In [1]: import numpy as np

In [2]: import numpy.linalg as la

In [3]: np.set_printoptions(suppress=True, linewidth=100)

In [4]: def rd(a):
   ...:     return np.round(a, 2) + 0
   ...: 

In [5]: F = np.array([[90, 82, 59, 64],
   ...:     [82, 75, 55, 59],
   ...:     [59, 55, 45, 53],
   ...:     [64, 59, 53, 115]])

In [6]: F
Out[6]: 
array([[ 90,  82,  59,  64],
       [ 82,  75,  55,  59],
       [ 59,  55,  45,  53],
       [ 64,  59,  53, 115]])

In [7]: Uu, sig, vt = la.svd(F)

In [8]: vecs = vt[:(sig > 1e-8).sum()]

In [9]: rng = np.random.default_rng(69980)

In [10]: x = F[0] + 3 * F[3] + rng.integers(2) * np.eye(4)[2]

In [11]: x
Out[11]: array([282., 259., 219., 409.])

In [12]: print(la.matrix_rank(np.vstack([F, x])))
4

In [13]: rd(la.norm(x - vecs.T @ vecs @ x))
Out[13]: np.float64(0.19)

In [14]: A2 = np.array([[4, -3, -4], [6, -2, 2]])

In [15]: cent = np.kron(A2, F)

In [16]: cent
Out[16]: 
array([[ 360,  328,  236,  256, -270, -246, -177, -192, -360, -328, -236, -256],
       [ 328,  300,  220,  236, -246, -225, -165, -177, -328, -300, -220, -236],
       [ 236,  220,  180,  212, -177, -165, -135, -159, -236, -220, -180, -212],
       [ 256,  236,  212,  460, -192, -177, -159, -345, -256, -236, -212, -460],
       [ 540,  492,  354,  384, -180, -164, -118, -128,  180,  164,  118,  128],
       [ 492,  450,  330,  354, -164, -150, -110, -118,  164,  150,  110,  118],
       [ 354,  330,  270,  318, -118, -110,  -90, -106,  118,  110,   90,  106],
       [ 384,  354,  318,  690, -128, -118, -106, -230,  128,  118,  106,  230]])

In [17]: mat = np.load("sample5.npy")

In [18]: rd(mat)
Out[18]: 
array([[-1.  , -9.27, -3.6 ],
       [ 1.81,  9.37, -3.  ],
       [ 0.8 , -2.35, -9.69],
       [-1.56, -9.87,  0.35],
       [-1.91, -8.38,  5.12],
       [-0.5 , -7.95, -6.04],
       [ 1.08, -0.72, -9.92],
       [ 1.92,  7.59, -6.22],
       [-1.5 , -2.21,  9.64],
       [-0.83, -8.89, -4.5 ],
       [ 0.35,  7.46,  6.65],
       [ 1.49,  2.17, -9.65],
       [-0.11, -6.56, -7.55],
       [ 1.49,  2.16, -9.65],
       [-1.01,  1.15,  9.88],
       [ 1.12, -0.46, -9.93],
       [ 1.47,  9.88,  0.43],
       [ 1.88,  8.82, -4.31]])

In [19]: Uu, sig, vt = la.svd(mat)

In [20]: vecs = vt[:(sig > 1e-8).sum()]

In [21]: x = mat[5] + -1 * mat[8] + rng.integers(2) * np.eye(3)[0]

In [22]: rd(x)
Out[22]: array([  0.99,  -5.75, -15.68])

In [23]: rd(la.norm(x - vecs.T @ vecs @ x))
Out[23]: np.float64(0.0)

In [24]: la.matrix_rank(np.vstack([mat, x]))
Out[24]: np.int64(2)

In [25]: rd(np.diag(vecs.T @ vecs))
Out[25]: array([0.04, 0.98, 0.99])

In [26]: rd(vecs.T @ vecs)
Out[26]: 
array([[ 0.04,  0.15, -0.12],
       [ 0.15,  0.98,  0.02],
       [-0.12,  0.02,  0.99]])

In [27]: la.cond(mat) > 100
Out[27]: np.True_

In [28]: print([round(float(x), 2) for x in la.svd(mat, compute_uv=False)[:3]])
[30.89, 29.08, 0.0]

In [29]: cent = mat[[13, 15]].astype(float)

In [30]: for _ in range(3):
    ...:     labels = la.norm(mat[:, None] - cent, axis=-1).argmin(axis=1)
    ...:     cent = np.array([mat[labels == j].mean(axis=0) for j in range(2)])
    ...: 

In [31]: labels
Out[31]: array([1, 0, 1, 1, 1, 1, 1, 0, 1, 1, 0, 0, 1, 0, 0, 1, 0, 0])

In [32]: rd(cent[1] - cent[0])
Out[32]: array([ -1.62, -11.74,  -1.63])

In [33]: np.abs(cent[1] - cent[0]).argmax()
Out[33]: np.int64(1)

In [34]: rd(cent)
Out[34]: 
array([[ 1.18,  6.07, -1.98],
       [-0.44, -5.67, -3.61]])

In [35]: blk = np.stack([cent, -2 * cent, cent[::-1]])

In [36]: print(blk.shape)
(3, 2, 3)

In [37]: la.matrix_rank(blk.reshape(3, -1))
Out[37]: np.int64(2)

In [38]: rd(la.norm(blk, axis=(1, 2)))
Out[38]: array([ 9.36, 18.72,  9.36])

In [39]: print((blk @ cent.T).shape)
(3, 2, 2)

In [40]: gram = np.cov(mat, rowvar=False)

In [41]: print(rd(np.corrcoef(mat.T)))
[[ 1.    0.79 -0.59]
 [ 0.79  1.    0.03]
 [-0.59  0.03  1.  ]]

In [42]: rd(gram)
Out[42]: 
array([[ 1.78,  7.39, -5.29],
       [ 7.39, 49.04,  1.45],
       [-5.29,  1.45, 45.94]])

In [43]: print(rd(la.eigvalsh(gram)[::-1]))
[50.28 46.48  0.  ]

In [44]: rd(mat.std(axis=0))
Out[44]: array([1.29, 6.81, 6.59])

In [45]: np.argsort(-mat.std(axis=0).round(6), kind="stable")
Out[45]: array([1, 2, 0])

In [46]: K = np.array([[1.1, 0.2, 5.43],
    ...:     [0.7, -0.7, 3.5],
    ...:     [-0.3, 0.7, -1.43],
    ...:     [-1.3, 1.0, -6.54],
    ...:     [0.1, 1.8, 0.6],
    ...:     [0.2, 0.5, 0.99],
    ...:     [-0.3, -1.0, -1.56],
    ...:     [-1.7, -0.8, -8.54],
    ...:     [1.2, -1.1, 5.92],
    ...:     [1.9, 2.2, 9.57],
    ...:     [-1.4, -1.0, -7.05],
    ...:     [0.8, -0.3, 3.98]])

In [47]: D = la.norm(K[:, None] - K[None], axis=-1)

In [48]: rd(D[6])
Out[48]: array([ 7.23,  5.17,  1.7 ,  5.46,  3.56,  3.  ,  0.  ,  7.12,  7.63, 11.79,  5.6 ,  5.69])

In [49]: D.shape
Out[49]: (12, 12)

In [50]: print((D + 1e9 * np.eye(12)).round(6).argmin(axis=1))
[ 8 11  6 10  5  4  2 10  0  0  7  1]

In [51]: np.unravel_index(D.round(6).argmax(), D.shape)
Out[51]: (np.int64(7), np.int64(9))
